$ ipython --no-banner

In [1]: import numpy as np

In [2]: np.set_printoptions(suppress=True, linewidth=140)

In [3]: def rnd(a):
   ...:     return np.round(a, 2) + 0
   ...: 

In [4]: J = np.load("a.npy")

In [5]: rnd(J)
Out[5]: 
array([[ 0.51,  0.33, -0.54, -0.12,  0.4 , -0.38, -0.16],
       [-0.27,  0.33,  0.58,  0.08,  0.48, -0.23, -0.44],
       [ 0.39,  0.52,  0.33, -0.24, -0.63, -0.02, -0.13],
       [-0.09,  0.52, -0.21,  0.77, -0.07,  0.26,  0.09],
       [ 0.15, -0.33,  0.14,  0.5 , -0.28, -0.72,  0.01],
       [ 0.06, -0.28, -0.22,  0.13, -0.2 ,  0.26, -0.86],
       [-0.69,  0.24, -0.4 , -0.24, -0.32, -0.37, -0.1 ]])

In [6]: # keeps lengths

In [7]: A2 = np.linalg.invert(J)
---------------------------------------------------------------------------
AttributeError                            Traceback (most recent call last)
Cell In[7], line 1
----> 1 A2 = np.linalg.invert(J)

AttributeError: module 'numpy.linalg' has no attribute 'invert'

In [8]: A2 = np.linalg.inv(J)

In [9]: rnd(np.linalg.cond(J))
Out[9]: np.float64(1.0)

In [10]: np.allclose(A2, J.T)
Out[10]: True

In [11]: print(rnd(A2))
[[ 0.51 -0.27  0.39 -0.09  0.15  0.06 -0.69]
 [ 0.33  0.33  0.52  0.52 -0.33 -0.28  0.24]
 [-0.54  0.58  0.33 -0.21  0.14 -0.22 -0.4 ]
 [-0.12  0.08 -0.24  0.77  0.5   0.13 -0.24]
 [ 0.4   0.48 -0.63 -0.07 -0.28 -0.2  -0.32]
 [-0.38 -0.23 -0.02  0.26 -0.72  0.26 -0.37]
 [-0.16 -0.44 -0.13  0.09  0.01 -0.86 -0.1 ]]

In [12]: rnd(np.linalg.det(J) * np.linalg.det(A2))
Out[12]: np.float64(1.0)

In [13]: rnd(J @ A2)
Out[13]: 
array([[1., 0., 0., 0., 0., 0., 0.],
       [0., 1., 0., 0., 0., 0., 0.],
       [0., 0., 1., 0., 0., 0., 0.],
       [0., 0., 0., 1., 0., 0., 0.],
       [0., 0., 0., 0., 1., 0., 0.],
       [0., 0., 0., 0., 0., 1., 0.],
       [0., 0., 0., 0., 0., 0., 1.]])

In [14]: (np.abs(A2) > 1e-9).astype(int)
Out[14]: 
array([[1, 1, 1, 1, 1, 1, 1],
       [1, 1, 1, 1, 1, 1, 1],
       [1, 1, 1, 1, 1, 1, 1],
       [1, 1, 1, 1, 1, 1, 1],
       [1, 1, 1, 1, 1, 1, 1],
       [1, 1, 1, 1, 1, 1, 1],
       [1, 1, 1, 1, 1, 1, 1]])

In [15]: f = np.array([-3, -2, 2])

In [16]: rnd(np.polyval(f, J[2]))
Out[16]: array([0.76, 0.17, 1.01, 2.31, 2.07, 2.04, 2.21])

In [17]: rnd(np.correlate(J[2], J[3], "full"))
Out[17]: array([ 0.04,  0.15,  0.14,  0.33,  0.17,  0.2 ,  0.  , -0.34, -0.03, -0.4 ,  0.07, -0.06,  0.01])

In [18]: A = np.load("m.npy")

In [19]: print(A)
[[0. 1. 1. 1. 1. 1.]
 [1. 0. 1. 1. 1. 1.]
 [1. 1. 0. 1. 1. 1.]
 [1. 1. 1. 0. 1. 1.]
 [1. 1. 1. 1. 0. 1.]
 [1. 1. 1. 1. 1. 0.]]

In [20]: f = np.array([-6, 5])

In [21]: np.convolve(A[3], f)
Out[21]: array([-6., -1., -1.,  5., -6., -1.,  5.])

In [22]: np.cross(A[3, :3], A[2, :3])
Out[22]: array([-1.,  1.,  0.])

In [23]: E = np.load("arr.npy")

In [24]: rnd(E)
Out[24]: 
array([[0.26, 0.43, 0.09],
       [0.43, 0.71, 0.14],
       [0.09, 0.14, 0.03]])

In [25]: # null space of dimension 2

In [26]: np.linalg.cond(E) > 100
Out[26]: np.True_

In [27]: E[3]
---------------------------------------------------------------------------
IndexError                                Traceback (most recent call last)
Cell In[27], line 1
----> 1 E[3]

IndexError: index 3 is out of bounds for axis 0 with size 3

In [28]: np.linalg.matrix_rank(E)
Out[28]: np.int64(1)

In [29]: E.shape
Out[29]: (3, 3)

In [30]: rnd(E - E[0])
Out[30]: 
array([[ 0.  ,  0.  ,  0.  ],
       [ 0.17,  0.29,  0.06],
       [-0.17, -0.29, -0.06]])

In [31]: rnd(np.diff(E, axis=0))
Out[31]: 
array([[ 0.17,  0.29,  0.06],
       [-0.34, -0.57, -0.11]])

In [32]: print(np.unravel_index(np.abs(E).argmax(), E.shape))
(np.int64(1), np.int64(1))

In [33]: np.zeros(3, 3)
---------------------------------------------------------------------------
TypeError                                 Traceback (most recent call last)
Cell In[33], line 1
----> 1 np.zeros(3, 3)

TypeError: Cannot interpret '3' as a data type

In [34]: print(rnd(np.linalg.svd(E, compute_uv=False)))
[1. 0. 0.]

In [35]: print(np.count_nonzero(E))
9
